>>> import numpy as np
>>> import numpy.linalg as la
>>> np.set_printoptions(precision=1, suppress=True, linewidth=120)
>>> m1 = np.array([[4, 5, 6], [7, 8, 9], [10, 11, 12]])
>>> print(m1)
[[ 4  5  6]
 [ 7  8  9]
 [10 11 12]]
>>> def softmax(z):
...     e = np.exp(z - z.max(axis=-1, keepdims=True))
...     return e / e.sum(axis=-1, keepdims=True)
... 
>>> print(softmax(m1[1] + -2))
[0.1 0.2 0.7]
>>> att = m1 @ m1.T / np.sqrt(3)
>>> print(np.round(softmax(att), 1) + 0)
[[0. 0. 1.]
 [0. 0. 1.]
 [0. 0. 1.]]
>>> print(np.round(softmax(att + np.triu(np.full(att.shape, -np.inf), 1)), 1) + 0)
[[1. 0. 0.]
 [0. 1. 0.]
 [0. 0. 1.]]
>>> mat = np.load("x.npy")
>>> print(mat)
[[17 25  9 16]
 [25 41 15 26]
 [ 9 15 10 11]
 [16 26 11 17]]
>>> ev, evecs = la.eigh(mat)
>>> x = np.array([-1, -9, -6, 7])
>>> print(round(x @ mat @ x / (x @ x), 1), round(ev[0], 1), round(ev[-1], 1))
13.7 -0.0 79.4
>>> print((np.sign(evecs[:, -1].round(6)) == np.sign(evecs[0, -1].round(6))).astype(int))
[1 1 1 1]
>>> W0 = np.load("data.npy")
>>> print(W0)
[[-0.8  2.  -2.1]
 [-1.   2.2 -2.1]
 [-1.   2.  -2.1]
 [-0.8  2.  -2. ]
 [-1.   2.1 -1.8]
 [-0.9  2.2 -2. ]
 [-0.9  1.8 -2. ]
 [-3.  -1.  -0.9]
 [-3.  -1.  -1. ]
 [-2.9 -1.1 -0.9]
 [-3.  -1.  -1. ]
 [-3.  -0.8 -1. ]
 [-2.9 -1.  -1.1]
 [-3.  -1.  -1. ]]
>>> print(np.argsort(-la.norm(W0, axis=0).round(6), kind="stable")[:3])
[0 1 2]
>>> print([round(float(x), 1) for x in la.svd(W0, compute_uv=False)[:3]])
[9.4, 7.1, 0.4]
>>> print(la.cond(W0) > 100)
False
>>> r0 = np.array([1, 3, 2])
>>> print(np.convolve(W0[11], r0))
[-3.  -9.8 -9.4 -4.6 -2. ]
>>> print(np.polyval(r0, W0[11]))
[2.  0.2 0. ]
>>> A = np.load("test18.npy")
>>> print(A)
[[  2.    3.9  -1.9  -3.8]
 [  7.7  15.7  -8.  -15.9]
 [  4.2   8.3  -3.8  -8.6]
 [  7.9  15.5  -8.7 -16.2]]
>>> print(np.round(softmax(A[2]), 1) + 0)
[0. 1. 0. 0.]
>>> print(softmax(A).sum(axis=1))
[1. 1. 1. 1.]
>>> print(np.round(softmax(A[2] + 5), 1) + 0)
[0. 1. 0. 0.]
>>> att = A @ A.T / np.sqrt(4)
>>> print(softmax(att)[2] @ A)
[  7.9  15.5  -8.6 -16.2]
>>> print(np.round(softmax(att), 1) + 0)
[[0.  0.3 0.  0.7]
 [0.  0.  0.  1. ]
 [0.  0.1 0.  0.9]
 [0.  0.  0.  1. ]]
>>> print(softmax(att).round(6).argmax(axis=1))
[3 3 3 3]
>>> print(round(la.det(2 * A), 1), np.round(la.det(A), 1))
-16.7 -1.0
>>> print(round(np.einsum("ij,ji->", A, A), 1))
35.4
>>> print(round(np.einsum("ii->", A), 1))
-2.3
>>> print(np.kron(np.eye(2, dtype=int), A))
[[  2.    3.9  -1.9  -3.8   0.    0.   -0.   -0. ]
 [  7.7  15.7  -8.  -15.9   0.    0.   -0.   -0. ]
 [  4.2   8.3  -3.8  -8.6   0.    0.   -0.   -0. ]
 [  7.9  15.5  -8.7 -16.2   0.    0.   -0.   -0. ]
 [  0.    0.   -0.   -0.    2.    3.9  -1.9  -3.8]
 [  0.    0.   -0.   -0.    7.7  15.7  -8.  -15.9]
 [  0.    0.   -0.   -0.    4.2   8.3  -3.8  -8.6]
 [  0.    0.   -0.   -0.    7.9  15.5  -8.7 -16.2]]
>>> print(round(float(la.det(A.T)), 1))
-1.0
>>> J = np.load("layer14.npy")
>>> print(J)
[[0 1]
 [3 0]]
>>> x = np.array([-1, 5])
>>> target = J @ x
>>> print(target)
[ 5 -3]
>>> print(la.solve(J, target))
[-1.  5.]
>>> print(la.solve(J, J[:, 1]))
[0. 1.]
>>> x = np.array([2, 2])
>>> target = J @ x
>>> c, lr = np.zeros(2), 1 / la.norm(J, 2) ** 2
>>> for i in range(60):
...     c -= lr * J.T @ (J @ c - target)
...     if i % 10 == 0: print(i, round(la.norm(J @ c - target), 1))
... 
0 1.8
10 0.5
20 0.2
30 0.1
40 0.0
50 0.0
>>> print(np.round(la.cond(J), 1))
3.0
>>> print(J.T @ J)
[[9 0]
 [0 1]]
>>> print(la.norm(J, axis=0))
[3. 1.]
>>> print(la.pinv(J))
[[0.  0.3]
 [1.  0. ]]
>>> print(la.svd(J, compute_uv=False))
[3. 1.]
>>> print(J[:, 0] @ J[:, 1])
0
>>> r0 = np.array([0, 2])
>>> g = np.array([3, 3])
>>> X = r0[:, None] + g[None, :]
>>> print(X)
[[3 3]
 [5 5]]
>>> U, s, vt = la.svd(X)
>>> evecs = vt[:(s > 1e-8).sum()]
>>> rng = np.random.default_rng(396)
>>> x = X[1] + -2 * X[0] + rng.integers(2) * np.eye(2)[1]
>>> print(x)
[-1.  0.]
>>> print(np.round(la.norm(x - evecs.T @ evecs @ x), 1))
0.7
>>> print(la.matrix_rank(np.vstack([X, x])))
2
>>> print(np.diag(evecs.T @ evecs))
[0.5 0.5]
>>> print(evecs.T @ evecs)
[[0.5 0.5]
 [0.5 0.5]]
>>> print(np.allclose(evecs.T @ evecs @ x, x))
False
>>> U, s, vt = la.svd(X)
>>> print(np.argmax(s[:-1] / (s[1:] + 1e-6)) + 1)
1
>>> Y = U[:, :1] @ np.diag(s[:1]) @ vt[:1]
>>> print(round(np.abs(X - Y).max(), 1))
0.0
>>> print(round(float(la.norm(X - Y) / la.norm(X)), 1))
0.0
